$ ipython --no-banner

In [1]: import numpy as np

In [2]: import numpy.linalg as la

In [3]: np.set_printoptions(precision=3, suppress=True, linewidth=100)

In [4]: data = np.diag(np.array([3, 3, 1, 3, 0, 3, 0, 3])) + -2 * np.eye(8, k=1) + -2 * np.eye(8, k=-1)

In [5]: data
Out[5]: 
array([[ 3., -2.,  0.,  0.,  0.,  0.,  0.,  0.],
       [-2.,  3., -2.,  0.,  0.,  0.,  0.,  0.],
       [ 0., -2.,  1., -2.,  0.,  0.,  0.,  0.],
       [ 0.,  0., -2.,  3., -2.,  0.,  0.,  0.],
       [ 0.,  0.,  0., -2.,  0., -2.,  0.,  0.],
       [ 0.,  0.,  0.,  0., -2.,  3., -2.,  0.],
       [ 0.,  0.,  0.,  0.,  0., -2.,  0., -2.],
       [ 0.,  0.,  0.,  0.,  0.,  0., -2.,  3.]])

In [6]: rng = np.random.default_rng(6757)

In [7]: M2 = data + rng.integers(-2, 3, (8, 7)) @ rng.integers(-2, 3, (7, 8))

In [8]: M2
Out[8]: 
array([[  3.,  -7.,   5.,  -3.,   2.,  -2., -11.,   2.],
       [ -3.,   3.,   3.,   2.,  -5.,   6.,  -1.,   0.],
       [  4.,  -5.,   4.,  -4.,   1.,   2.,  -8.,   0.],
       [ -1.,  -7.,  -7.,   6.,  -5.,   0.,  -2.,  -8.],
       [ -2.,  -8.,   7.,  -3.,   6.,   8.,   0.,   4.],
       [  7.,   3.,  -7.,   6.,  -5.,   9.,   8.,  -6.],
       [  1.,   4.,   1.,  -1.,   1.,  -2.,   4.,   1.],
       [  4.,  11.,  -6.,   0.,  -1.,  -4.,   2.,   3.]])

In [9]: np.round(la.svd(M2 - data, compute_uv=False), 3) + 0
Out[9]: array([26.714, 17.371, 15.179,  9.192,  7.888,  1.936,  0.873,  0.   ])

In [10]: la.matrix_rank(M2 - data, tol=1e-8)
Out[10]: np.int64(7)

In [11]: M2 - data
Out[11]: 
array([[  0.,  -5.,   5.,  -3.,   2.,  -2., -11.,   2.],
       [ -1.,   0.,   5.,   2.,  -5.,   6.,  -1.,   0.],
       [  4.,  -3.,   3.,  -2.,   1.,   2.,  -8.,   0.],
       [ -1.,  -7.,  -5.,   3.,  -3.,   0.,  -2.,  -8.],
       [ -2.,  -8.,   7.,  -1.,   6.,  10.,   0.,   4.],
       [  7.,   3.,  -7.,   6.,  -3.,   6.,  10.,  -6.],
       [  1.,   4.,   1.,  -1.,   1.,   0.,   4.,   3.],
       [  4.,  11.,  -6.,   0.,  -1.,  -4.,   4.,   0.]])

In [12]: Q, r_ = la.qr(M2)

In [13]: np.round(Q.T @ Q, 3) + 0
Out[13]: 
array([[1., 0., 0., 0., 0., 0., 0., 0.],
       [0., 1., 0., 0., 0., 0., 0., 0.],
       [0., 0., 1., 0., 0., 0., 0., 0.],
       [0., 0., 0., 1., 0., 0., 0., 0.],
       [0., 0., 0., 0., 1., 0., 0., 0.],
       [0., 0., 0., 0., 0., 1., 0., 0.],
       [0., 0., 0., 0., 0., 0., 1., 0.],
       [0., 0., 0., 0., 0., 0., 0., 1.]])

In [14]: np.allclose(r_.T @ r_, M2.T @ M2)
Out[14]: True

In [15]: np.round(Q @ r_, 3) + 0
Out[15]: 
array([[  3.,  -7.,   5.,  -3.,   2.,  -2., -11.,   2.],
       [ -3.,   3.,   3.,   2.,  -5.,   6.,  -1.,   0.],
       [  4.,  -5.,   4.,  -4.,   1.,   2.,  -8.,   0.],
       [ -1.,  -7.,  -7.,   6.,  -5.,   0.,  -2.,  -8.],
       [ -2.,  -8.,   7.,  -3.,   6.,   8.,   0.,   4.],
       [  7.,   3.,  -7.,   6.,  -5.,   9.,   8.,  -6.],
       [  1.,   4.,   1.,  -1.,   1.,  -2.,   4.,   1.],
       [  4.,  11.,  -6.,   0.,  -1.,  -4.,   2.,   3.]])

In [16]: np.round(abs(r_[0, 0]), 3), np.round(la.norm(M2[:, 0]), 3)
Out[16]: (np.float64(10.247), np.float64(10.247))

In [17]: round(float(la.det(data)), 3)
Out[17]: -1328.0

In [18]: data @ data
Out[18]: 
array([[ 13., -12.,   4.,   0.,   0.,   0.,   0.,   0.],
       [-12.,  17.,  -8.,   4.,   0.,   0.,   0.,   0.],
       [  4.,  -8.,   9.,  -8.,   4.,   0.,   0.,   0.],
       [  0.,   4.,  -8.,  17.,  -6.,   4.,   0.,   0.],
       [  0.,   0.,   4.,  -6.,   8.,  -6.,   4.,   0.],
       [  0.,   0.,   0.,   4.,  -6.,  17.,  -6.,   4.],
       [  0.,   0.,   0.,   0.,   4.,  -6.,   8.,  -6.],
       [  0.,   0.,   0.,   0.,   0.,   4.,  -6.,  13.]])

In [19]: round(float(np.abs(la.eigvals(data)).max()), 3)
Out[19]: 5.874

In [20]: np.allclose(data @ data.T, data.T @ data)
Out[20]: True

In [21]: np.sort(np.abs(la.eigvals(data)))
Out[21]: array([0.526, 1.446, 1.684, 2.394, 3.274, 4.319, 5.214, 5.874])

In [22]: np.allclose(data, data.T)
Out[22]: True

In [23]: la.determinant(data)
---------------------------------------------------------------------------
AttributeError                            Traceback (most recent call last)
Cell In[23], line 1
----> 1 la.determinant(data)

AttributeError: module 'numpy.linalg' has no attribute 'determinant'
